% ipython --no-banner

In [1]: import numpy as np

In [2]: np.set_printoptions(precision=3, suppress=True, linewidth=200, legacy="1.25")

In [3]: def tidy(a):
   ...:     return np.round(a, 3) + 0
   ...: 

In [4]: F = np.maximum(np.array([[9, 9],
   ...:     [2, -5],
   ...:     [1, 7],
   ...:     [-4, -8],
   ...:     [9, -8],
   ...:     [3, -1],
   ...:     [-6, 4],
   ...:     [-7, 0],
   ...:     [6, -9],
   ...:     [4, 9],
   ...:     [0, -1],
   ...:     [-7, -6],
   ...:     [-4, -9],
   ...:     [3, -1],
   ...:     [-7, 3],
   ...:     [1, -8],
   ...:     [5, -3],
   ...:     [-6, 8],
   ...:     [3, 1],
   ...:     [-9, 3],
   ...:     [9, -8],
   ...:     [3, 3],
   ...:     [-2, -4],
   ...:     [-4, 7],
   ...:     [7, -2],
   ...:     [-2, 8],
   ...:     [-8, 2]]) @ np.array([[0, 1, 1, 1], [2, 2, 0, 1]]) + np.array([0, 2, 3, 2]), 0)

In [5]: F
Out[5]: 
array([[18, 29, 12, 20],
       [ 0,  0,  5,  0],
       [14, 17,  4, 10],
       [ 0,  0,  0,  0],
       [ 0,  0, 12,  3],
       [ 0,  3,  6,  4],
       [ 8,  4,  0,  0],
       [ 0,  0,  0,  0],
       [ 0,  0,  9,  0],
       [18, 24,  7, 15],
       [ 0,  0,  3,  1],
       [ 0,  0,  0,  0],
       [ 0,  0,  0,  0],
       [ 0,  3,  6,  4],
       [ 6,  1,  0,  0],
       [ 0,  0,  4,  0],
       [ 0,  1,  8,  4],
       [16, 12,  0,  4],
       [ 2,  7,  6,  6],
       [ 6,  0,  0,  0],
       [ 0,  0, 12,  3],
       [ 6, 11,  6,  8],
       [ 0,  0,  1,  0],
       [14, 12,  0,  5],
       [ 0,  5, 10,  7],
       [16, 16,  1,  8],
       [ 4,  0,  0,  0]])

In [6]: # row 7 repeats row 3

In [7]: W1 = np.array([[2, 2, 1], [1, 0, 2], [3, 2, 2], [3, 1, 0]])

In [8]: b = np.array([1, -2, 1])

In [9]: H = np.maximum(F @ W1 + b, 0)

In [10]: (H > 0).astype(int)
Out[10]: 
array([[1, 1, 1],
       [1, 1, 1],
       [1, 1, 1],
       [1, 0, 1],
       [1, 1, 1],
       [1, 1, 1],
       [1, 1, 1],
       [1, 0, 1],
       [1, 1, 1],
       [1, 1, 1],
       [1, 1, 1],
       [1, 0, 1],
       [1, 0, 1],
       [1, 1, 1],
       [1, 1, 1],
       [1, 1, 1],
       [1, 1, 1],
       [1, 1, 1],
       [1, 1, 1],
       [1, 1, 1],
       [1, 1, 1],
       [1, 1, 1],
       [1, 0, 1],
       [1, 1, 1],
       [1, 1, 1],
       [1, 1, 1],
       [1, 1, 1]])

In [11]: tidy((H > 0).mean(axis=0))
Out[11]: array([1.   , 0.815, 1.   ])

In [12]: H
Out[12]: 
array([[162,  78, 101],
       [ 16,   8,  11],
       [ 88,  44,  57],
       [  1,   0,   1],
       [ 46,  25,  25],
       [ 34,  14,  19],
       [ 21,  14,  17],
       [  1,   0,   1],
       [ 28,  16,  19],
       [127,  63,  81],
       [ 13,   5,   7],
       [  1,   0,   1],
       [  1,   0,   1],
       [ 34,  14,  19],
       [ 14,  10,   9],
       [ 13,   6,   9],
       [ 38,  18,  19],
       [ 57,  34,  41],
       [ 48,  20,  29],
       [ 13,  10,   7],
       [ 46,  25,  25],
       [ 66,  30,  41],
       [  4,   0,   3],
       [ 56,  31,  39],
       [ 57,  25,  31],
       [ 76,  40,  51],
       [  9,   6,   5]])

In [13]: np.linalg.matrix_rank(H)
Out[13]: 3

In [14]: W2 = np.array([[-2, 1], [-1, 0], [2, 2]])

In [15]: (H @ W2).round(6).argmax(axis=1)
Out[15]: array([1, 1, 1, 1, 1, 1, 1, 1, 1, 1, 1, 1, 1, 1, 1, 1, 1, 1, 1, 1, 1, 1, 1, 1, 1, 1, 1])

In [16]: H @ W2
Out[16]: 
array([[-200,  364],
       [ -18,   38],
       [-106,  202],
       [   0,    3],
       [ -67,   96],
       [ -44,   72],
       [ -22,   55],
       [   0,    3],
       [ -34,   66],
       [-155,  289],
       [ -17,   27],
       [   0,    3],
       [   0,    3],
       [ -44,   72],
       [ -20,   32],
       [ -14,   31],
       [ -56,   76],
       [ -66,  139],
       [ -58,  106],
       [ -22,   27],
       [ -67,   96],
       [ -80,  148],
       [  -2,   10],
       [ -65,  134],
       [ -77,  119],
       [ -90,  178],
       [ -14,   19]])
